>>> import numpy as np
>>> np.set_printoptions(precision=1, suppress=True, linewidth=200)
>>> F = np.loadtxt("block2.csv", delimiter=",")
>>> F
array([[-180.8,   -0.7,  181. ,  100.7,  160.2,  179.7,   19.7, -160. , -160.1],
       [-182. ,   -0.8,  178.5,  100.3,  159.7,  179.9,   20.4, -159.4, -159.9],
       [-180.4,    0.5,  181.5,   98.5,  158.9,  181.7,   21. , -159.9, -159.1],
       [-180.7,   -0.4,  179. ,   99.8,  158.6,  179.7,   20.5, -159.1, -158.8],
       [-181.1,   -0.3,  178.4,   99.6,  159.4,  179.1,   20.6, -161.2, -159.2],
       [-182. ,    1.7,  180. ,  100.5,  160.4,  180.4,   19.1, -161.5, -158.9],
       [-179.8,   -0.3,  180.4,   98.6,  160.2,  181. ,   19.8, -161.2, -160. ],
       [-180.3,   -0.3,  179.5,   99.5,  159.6,  181.4,   19.7, -159.4, -161.8],
       [-180. ,    1.8,  180.5,   99.2,  160.3,  179.3,   20.4, -161.5, -159.3],
       [-178.9,   -0.4,  179.9,  101.7,  159.9,  179.9,   21.3, -159.7, -161.7]])
>>> U, sig, VT = np.linalg.svd(F)
>>> print(sig)
[1358.6    4.6    4.     3.3    2.3    2.     1.7    0.9    0.5]
>>> A2 = U[:, :1] @ np.diag(sig[:1]) @ VT[:1]
>>> np.round(np.abs(F - A2).max(), 1)
np.float64(1.8)
>>> round(np.linalg.norm(F - A2) / np.linalg.norm(F), 1)
np.float64(0.0)
>>> print(round(float(np.linalg.norm(F - A2, 2)), 1), round(sig[1], 1))
4.6 4.6
>>> round(np.linalg.norm(F, 2) / np.linalg.norm(F), 1)
np.float64(1.0)
>>> np.argsort(-np.linalg.norm(F, axis=0).round(6), kind="stable")[:3]
array([0, 5, 2])
>>> A2 = F / np.sqrt((F ** 2).mean(axis=1, keepdims=True))
>>> print(A2[1].round(1) + 0)
[-1.3  0.   1.2  0.7  1.1  1.3  0.1 -1.1 -1.1]
>>> np.linalg.matrix_rank(A2) == np.linalg.matrix_rank(F)
np.True_
>>> M = np.loadtxt("sample8.csv", delimiter=",")
>>> M
array([[3., 0., 0., 0., 0., 0., 0., 0., 0., 0., 0., 0.],
       [0., 3., 0., 0., 0., 0., 0., 0., 0., 0., 0., 0.],
       [0., 0., 7., 0., 4., 0., 2., 2., 0., 4., 0., 2.],
       [0., 0., 0., 3., 0., 0., 0., 0., 0., 0., 0., 0.],
       [0., 0., 4., 0., 7., 0., 2., 2., 0., 4., 0., 2.],
       [0., 0., 0., 0., 0., 3., 0., 0., 0., 0., 0., 0.],
       [0., 0., 2., 0., 2., 0., 4., 1., 0., 2., 0., 1.],
       [0., 0., 2., 0., 2., 0., 1., 4., 0., 2., 0., 1.],
       [0., 0., 0., 0., 0., 0., 0., 0., 3., 0., 0., 0.],
       [0., 0., 4., 0., 4., 0., 2., 2., 0., 7., 0., 2.],
       [0., 0., 0., 0., 0., 0., 0., 0., 0., 0., 3., 0.],
       [0., 0., 2., 0., 2., 0., 1., 1., 0., 2., 0., 4.]])
>>> vals, vecs = np.linalg.eigh(M)
>>> np.round(vecs.T @ M @ vecs, 1) + 0
array([[ 3.,  0.,  0.,  0.,  0.,  0.,  0.,  0.,  0.,  0.,  0.,  0.],
       [ 0.,  3.,  0.,  0.,  0.,  0.,  0.,  0.,  0.,  0.,  0.,  0.],
       [ 0.,  0.,  3.,  0.,  0.,  0.,  0.,  0.,  0.,  0.,  0.,  0.],
       [ 0.,  0.,  0.,  3.,  0.,  0.,  0.,  0.,  0.,  0.,  0.,  0.],
       [ 0.,  0.,  0.,  0.,  3.,  0.,  0.,  0.,  0.,  0.,  0.,  0.],
       [ 0.,  0.,  0.,  0.,  0.,  3.,  0.,  0.,  0.,  0.,  0.,  0.],
       [ 0.,  0.,  0.,  0.,  0.,  0.,  3.,  0.,  0.,  0.,  0.,  0.],
       [ 0.,  0.,  0.,  0.,  0.,  0.,  0.,  3.,  0.,  0.,  0.,  0.],
       [ 0.,  0.,  0.,  0.,  0.,  0.,  0.,  0.,  3.,  0.,  0.,  0.],
       [ 0.,  0.,  0.,  0.,  0.,  0.,  0.,  0.,  0.,  3.,  0.,  0.],
       [ 0.,  0.,  0.,  0.,  0.,  0.,  0.,  0.,  0.,  0.,  3.,  0.],
       [ 0.,  0.,  0.,  0.,  0.,  0.,  0.,  0.,  0.,  0.,  0., 18.]])
>>> np.unique(vals.round(6) + 0, return_counts=True)[1]
array([11,  1])
>>> print(np.round(vecs.T @ vecs, 1) + 0)
[[1. 0. 0. 0. 0. 0. 0. 0. 0. 0. 0. 0.]
 [0. 1. 0. 0. 0. 0. 0. 0. 0. 0. 0. 0.]
 [0. 0. 1. 0. 0. 0. 0. 0. 0. 0. 0. 0.]
 [0. 0. 0. 1. 0. 0. 0. 0. 0. 0. 0. 0.]
 [0. 0. 0. 0. 1. 0. 0. 0. 0. 0. 0. 0.]
 [0. 0. 0. 0. 0. 1. 0. 0. 0. 0. 0. 0.]
 [0. 0. 0. 0. 0. 0. 1. 0. 0. 0. 0. 0.]
 [0. 0. 0. 0. 0. 0. 0. 1. 0. 0. 0. 0.]
 [0. 0. 0. 0. 0. 0. 0. 0. 1. 0. 0. 0.]
 [0. 0. 0. 0. 0. 0. 0. 0. 0. 1. 0. 0.]
 [0. 0. 0. 0. 0. 0. 0. 0. 0. 0. 1. 0.]
 [0. 0. 0. 0. 0. 0. 0. 0. 0. 0. 0. 1.]]
>>> np.abs(vecs[:, -1]).round(6).argmax()
np.int64(2)
>>> A2 = np.array([[2, -1], [-1, 0]])
>>> A = np.kron(np.eye(2, dtype=int), A2)
>>> A
array([[ 2, -1,  0,  0],
       [-1,  0,  0,  0],
       [ 0,  0,  2, -1],
       [ 0,  0, -1,  0]])
>>> hat = np.triu(np.array([[3, 2, 1, 3], [3, 3, 1, 1], [3, 1, 2, 2], [3, 2, 1, 0]]), 1) + np.eye(4)
>>> A2 = hat @ A @ np.linalg.inv(hat)
>>> print(hat @ A - A @ hat)
[[-2. -4. -2. -6.]
 [ 0.  2.  2.  2.]
 [ 0.  0. -2. -4.]
 [ 0.  0.  0.  2.]]
>>> x = np.array([2, 0, 0, 1])
>>> rhs = A @ x
>>> rhs
array([ 4, -2, -1,  0])
>>> np.linalg.solve(A, rhs + A[:, 0])
array([ 3., -0.,  0.,  1.])
>>> W0 = np.loadtxt("test1.csv", delimiter=",")
>>> W0
array([[ 3., -1.,  0.,  0.,  0.,  0.,  0.,  0.,  0.,  0.,  0.],
       [-1.,  0., -1.,  0.,  0.,  0.,  0.,  0.,  0.,  0.,  0.],
       [ 0., -1.,  7., -1.,  0.,  0.,  0.,  0.,  0.,  0.,  0.],
       [ 0.,  0., -1.,  6., -1.,  0.,  0.,  0.,  0.,  0.,  0.],
       [ 0.,  0.,  0., -1.,  1., -1.,  0.,  0.,  0.,  0.,  0.],
       [ 0.,  0.,  0.,  0., -1.,  8., -1.,  0.,  0.,  0.,  0.],
       [ 0.,  0.,  0.,  0.,  0., -1.,  2., -1.,  0.,  0.,  0.],
       [ 0.,  0.,  0.,  0.,  0.,  0., -1.,  0., -1.,  0.,  0.],
       [ 0.,  0.,  0.,  0.,  0.,  0.,  0., -1.,  5., -1.,  0.],
       [ 0.,  0.,  0.,  0.,  0.,  0.,  0.,  0., -1.,  7., -1.],
       [ 0.,  0.,  0.,  0.,  0.,  0.,  0.,  0.,  0., -1.,  4.]])
>>> # equal to its transpose
>>> vals, vecs = np.linalg.eigh(W0)
>>> x = np.array([0, 3, 3, 1, 3, 0, 0, 0, 3, 0, 0])
>>> np.abs(W0).sum(axis=1).max(), np.round(np.abs(vals).max(), 1)
(np.float64(10.0), np.float64(8.3))
>>> np.round(vecs * np.abs(vals) @ vecs.T, 1) + 0
array([[ 3.1, -0.8,  0. ,  0. ,  0. ,  0. ,  0. ,  0. ,  0. ,  0. ,  0. ],
       [-0.8,  0.8, -0.9,  0. ,  0. ,  0. ,  0. ,  0. ,  0. ,  0. ,  0. ],
       [ 0. , -0.9,  7. , -1. ,  0. ,  0. ,  0. ,  0. ,  0. ,  0. ,  0. ],
       [ 0. ,  0. , -1. ,  6. , -1. ,  0. ,  0. ,  0. ,  0. ,  0. ,  0. ],
       [ 0. ,  0. ,  0. , -1. ,  1. , -1. ,  0. ,  0. ,  0. ,  0. ,  0. ],
       [ 0. ,  0. ,  0. ,  0. , -1. ,  8. , -1. ,  0.1,  0. ,  0. ,  0. ],
       [ 0. ,  0. ,  0. ,  0. ,  0. , -1. ,  2.2, -0.6,  0.1,  0. ,  0. ],
       [ 0. ,  0. ,  0. ,  0. ,  0. ,  0.1, -0.6,  1. , -0.8,  0. ,  0. ],
       [ 0. ,  0. ,  0. ,  0. ,  0. ,  0. ,  0.1, -0.8,  5. , -1. ,  0. ],
       [ 0. ,  0. ,  0. ,  0. ,  0. ,  0. ,  0. ,  0. , -1. ,  7. , -1. ],
       [ 0. ,  0. ,  0. ,  0. ,  0. ,  0. ,  0. ,  0. ,  0. , -1. ,  4. ]])
>>> np.round(vecs * np.maximum(vals, 0) @ vecs.T, 1) + 0
array([[ 3. , -0.9,  0. ,  0. ,  0. ,  0. ,  0. ,  0. ,  0. ,  0. ,  0. ],
       [-0.9,  0.4, -0.9,  0. ,  0. ,  0. ,  0. ,  0. ,  0. ,  0. ,  0. ],
       [ 0. , -0.9,  7. , -1. ,  0. ,  0. ,  0. ,  0. ,  0. ,  0. ,  0. ],
       [ 0. ,  0. , -1. ,  6. , -1. ,  0. ,  0. ,  0. ,  0. ,  0. ,  0. ],
       [ 0. ,  0. ,  0. , -1. ,  1. , -1. ,  0. ,  0. ,  0. ,  0. ,  0. ],
       [ 0. ,  0. ,  0. ,  0. , -1. ,  8. , -1. ,  0. ,  0. ,  0. ,  0. ],
       [ 0. ,  0. ,  0. ,  0. ,  0. , -1. ,  2.1, -0.8,  0. ,  0. ,  0. ],
       [ 0. ,  0. ,  0. ,  0. ,  0. ,  0. , -0.8,  0.5, -0.9,  0. ,  0. ],
       [ 0. ,  0. ,  0. ,  0. ,  0. ,  0. ,  0. , -0.9,  5. , -1. ,  0. ],
       [ 0. ,  0. ,  0. ,  0. ,  0. ,  0. ,  0. ,  0. , -1. ,  7. , -1. ],
       [ 0. ,  0. ,  0. ,  0. ,  0. ,  0. ,  0. ,  0. ,  0. , -1. ,  4. ]])
>>> np.linalg.eigvalsh(W0[1:, 1:])
array([-0.6, -0.1,  0.7,  2.2,  3.6,  4.9,  5.6,  7.7,  7.7,  8.3])
>>> print(x @ W0 @ x)
93.0
